>>> import numpy as np
>>> np.set_printoptions(precision=2, suppress=True, linewidth=200)
>>> feats = np.load("dump.npy")
>>> print(feats)
[[ 0  0  0]
 [ 0  0  0]
 [ 8  2 10]
 [ 4  1  5]]
>>> # row 1 repeats row 0
>>> print(np.unique(feats.round(6), axis=0).shape)
(3, 3)
>>> print(round(float(np.trace(np.linalg.pinv(feats) @ feats)), 2))
1.0
>>> print(feats @ np.linalg.pinv(feats) @ feats)
[[ 0.  0.  0.]
 [ 0.  0.  0.]
 [ 8.  2. 10.]
 [ 4.  1.  5.]]
>>> left, sigma, Vh = np.linalg.svd(feats)
>>> vecs = Vh[:(sigma > 1e-8).sum()]
>>> rng = np.random.default_rng(99)
>>> vec = feats[1] + -3 * feats[3] + rng.integers(2) * np.eye(3)[2]
>>> print(vec)
[-12.  -3. -14.]
>>> print(np.linalg.matrix_rank(np.vstack([feats, vec])))
2
>>> print(vecs.T @ vecs)
[[0.38 0.1  0.48]
 [0.1  0.02 0.12]
 [0.48 0.12 0.6 ]]
>>> print(np.round(np.linalg.norm(vec - vecs.T @ vecs @ vec), 2))
0.64
>>> print(np.diag(vecs.T @ vecs))
[0.38 0.02 0.6 ]
>>> rank = np.linalg.matrix_rank(feats)
>>> print(rank)
1
>>> ns = np.linalg.svd(feats)[2][rank:].T
>>> print([int(np.linalg.matrix_rank(feats[:i])) for i in range(1, len(feats) + 1)])
[0, 0, 1, 1]
>>> print([int(np.linalg.matrix_rank(feats[:, :j + 1])) for j in range(3)])
[1, 1, 1]
>>> print(ns @ ns.T)
[[ 0.62 -0.1  -0.48]
 [-0.1   0.98 -0.12]
 [-0.48 -0.12  0.4 ]]
>>> left, sigma = np.linalg.svd(feats)
Traceback (most recent call last):
  File "<python-input-23>", line 1, in <module>
    left, sigma = np.linalg.svd(feats)
    ^^^^^^^^^^^
ValueError: too many values to unpack (expected 2)
>>> left, sigma, Vh = np.linalg.svd(feats, full_matrices=False)
>>> print(np.cumsum(sigma ** 2) / np.sum(sigma ** 2))
[1. 1. 1.]
>>> print(left.shape, sigma.shape, Vh.shape)
(4, 3) (3,) (3, 3)
>>> print(np.abs(Vh[0]))
[0.62 0.15 0.77]
>>> print(np.linalg.matrix_rank(feats, rtol=0.1))
1
>>> print(round(float(np.linalg.norm(feats, 2) / np.linalg.norm(feats)), 2))
1.0
>>> print(np.linalg.cond(feats) > 100)
True
>>> J = np.load("m.npy")
>>> print(J)
[[ -2   1   1]
 [ -3  -1   1]
 [ -1  -1   0]
 [  1  -1   0]
 [ -2  -2  -1]
 [ -1  -4  -4]
 [ -2  -3  -7]
 [  0  -6  -5]
 [ -3  -6  -5]
 [ -1  -4  -7]
 [  0  -1 -10]
 [ -1   0 -11]
 [ -3   2 -11]
 [ -3   1 -14]
 [ -6   1 -11]
 [ -5   4 -13]
 [ -4   7 -16]
 [ -1   7 -18]
 [ -4   9 -17]
 [ -7   6 -14]
 [ -6   5 -17]]
>>> vec = np.array([-2, -2, 2])
>>> print(np.einsum("ij,j->i", J, vec))
[  4  10   4   0   6   2  -4   2   8  -4 -18 -20 -20 -24 -12 -24 -38 -48 -44 -26 -32]
>>> print(J @ np.ones(3))
[  0.  -3.  -2.   0.  -5.  -9. -12. -11. -14. -12. -11. -12. -12. -16. -16. -14. -13. -12. -12. -15. -18.]
>>> print(J @ np.eye(3)[0])
[-2. -3. -1.  1. -2. -1. -2.  0. -3. -1.  0. -1. -3. -3. -6. -5. -4. -1. -4. -7. -6.]
>>> print(np.sign((J @ vec).round(6)))
[ 1  1  1  0  1  1 -1  1  1 -1 -1 -1 -1 -1 -1 -1 -1 -1 -1 -1 -1]
>>> print(np.linalg.norm(J @ vec) <= np.linalg.norm(J, 2) * np.linalg.norm(vec) + 1e-9)
True
